In [1]: import numpy as np

In [2]: np.set_printoptions(precision=2, suppress=True, linewidth=200, floatmode="fixed")

In [3]: def rnd(a):
   ...:     return np.round(a, 2) + 0
   ...: 

In [4]: X = np.loadtxt("out18.csv", delimiter=",")

In [5]: print(X)
[[-6.00  0.00 -4.00 -2.00]
 [ 0.00  4.00  6.00 -6.00]
 [-4.00  6.00  4.00 -1.00]
 [-2.00 -6.00 -1.00  6.00]]

In [6]: evals, evecs = np.linalg.eigh(X)

In [7]: print(rnd(np.linalg.eigvalsh(X + 5 * np.eye(4))))
[-2.91  1.73 10.55 18.63]

In [8]: print(rnd(evals.sum()), np.trace(X))
8.0 8.0

In [9]: print(rnd(evals))
[-7.91 -3.27  5.55 13.63]

In [10]: print(rnd(np.linalg.svd(X, compute_uv=False)))
[13.63  7.91  5.55  3.27]

In [11]: print((evals > 1e-8).sum(), (evals < -1e-8).sum())
2 2

In [12]: print(rnd(np.abs(evecs[:, -1])))
[0.04 0.66 0.49 0.57]

In [13]: print(np.all(np.linalg.eigvalsh(X) > 0))
False

In [14]: print(rnd(np.linalg.eigvalsh(X).min()))
-7.91

In [15]: print([round(float(np.linalg.det(X[:i, :i])), 2) + 0 for i in range(1, 5)])
[-6.0, -24.0, 56.0, 1960.0]

In [16]: np.linalg.cholesky(X)
LinAlgError: Matrix is not positive definite


In [17]: r0, v = X[0], X[3]

In [18]: print(r0 @ v)
4.0

In [19]: print(r0 @ r0)
56.0

In [20]: p = (r0 @ v) / (r0 @ r0) * r0

In [21]: print(np.linalg.matrix_rank(np.outer(r0, v)))
1

In [22]: print((v - p) @ r0)
0.0

In [23]: print(rnd(p))
[-0.43  0.00 -0.29 -0.14]

In [24]: print(np.outer(r0, v))
[[ 12.00  36.00   6.00 -36.00]
 [ -0.00  -0.00  -0.00   0.00]
 [  8.00  24.00   4.00 -24.00]
 [  4.00  12.00   2.00 -12.00]]

In [25]: rng = np.random.default_rng(565)

In [26]: M2 = X + rng.integers(-2, 3, (4, 1)) @ rng.integers(-2, 3, (1, 4))

In [27]: print(M2)
[[-5.00  2.00 -5.00 -1.00]
 [ 0.00  4.00  6.00 -6.00]
 [-4.00  6.00  4.00 -1.00]
 [-2.00 -6.00 -1.00  6.00]]

In [28]: print(M2 - X)
[[ 1.00  2.00 -1.00  1.00]
 [ 0.00  0.00  0.00  0.00]
 [ 0.00  0.00  0.00  0.00]
 [ 0.00  0.00  0.00  0.00]]

In [29]: print(np.abs(M2 - X).sum(axis=1))
[5.00 0.00 0.00 0.00]

In [30]: mat = np.load("mat.npy")

In [31]: print(mat)
[[-3 -1 -3  0  1  1  1  0]
 [-3 -3  0  3 -1  2  2  2]
 [-3 -1 -2  3  3  3  1  1]
 [ 3  3  1  0  0  0  2  0]
 [-3  3  1  1  1 -3 -1  1]
 [ 3 -2  0 -1 -1  2 -1 -3]
 [ 1  3  0  1  1 -1  2  0]
 [ 1  3  3 -3  3  1 -1  2]
 [ 0 -3  1 -1  1 -2  2  2]]

In [32]: vec = np.array([0, -7, -3, -3, 6, -3, -9, 8])

In [33]: print(mat * vec)
[[  0   7   9   0   6  -3  -9   0]
 [  0  21   0  -9  -6  -6 -18  16]
 [  0   7   6  -9  18  -9  -9   8]
 [  0 -21  -3   0   0   0 -18   0]
 [  0 -21  -3  -3   6   9   9   8]
 [  0  14   0   3  -6  -6   9 -24]
 [  0 -21   0  -3   6   3 -18   0]
 [  0 -21  -9   9  18  -3   9  16]
 [  0  21  -3   3   6   6 -18  16]]

In [34]: print((mat * vec).sum(axis=1))
[ 10  -2  12 -42   5 -10 -33  19  31]

In [35]: print(np.sign((mat @ vec).round(6)))
[ 1 -1  1 -1  1 -1 -1  1  1]

In [36]: print(mat @ vec)
[ 10  -2  12 -42   5 -10 -33  19  31]

In [37]: vec @ mat
ValueError: matmul: Input operand 1 has a mismatch in its core dimension 0, with gufunc signature (n?,k),(k,m?)->(n?,m?) (size 9 is different from 8)


In [38]: print(mat @ (2 * vec))
[ 20  -4  24 -84  10 -20 -66  38  62]

In [39]: print(X.ravel(order="F"))
[-6.00  0.00 -4.00 -2.00  0.00  4.00  6.00 -6.00 -4.00  6.00  4.00 -1.00 -2.00 -6.00 -1.00  6.00]

In [40]: print(X.reshape(-1, 2))
[[-6.00  0.00]
 [-4.00 -2.00]
 [ 0.00  4.00]
 [ 6.00 -6.00]
 [-4.00  6.00]
 [ 4.00 -1.00]
 [-2.00 -6.00]
 [-1.00  6.00]]

In [41]: T = X.reshape(4, 2, -1)

In [42]: print(T.shape)
(4, 2, 2)

In [43]: print(T.transpose(1, 0, 2))
[[[-6.00  0.00]
  [ 0.00  4.00]
  [-4.00  6.00]
  [-2.00 -6.00]]

 [[-4.00 -2.00]
  [ 6.00 -6.00]
  [ 4.00 -1.00]
  [-1.00  6.00]]]

In [44]: print(np.einsum("ihd,jhd->hij", T, T).shape)
(2, 4, 4)
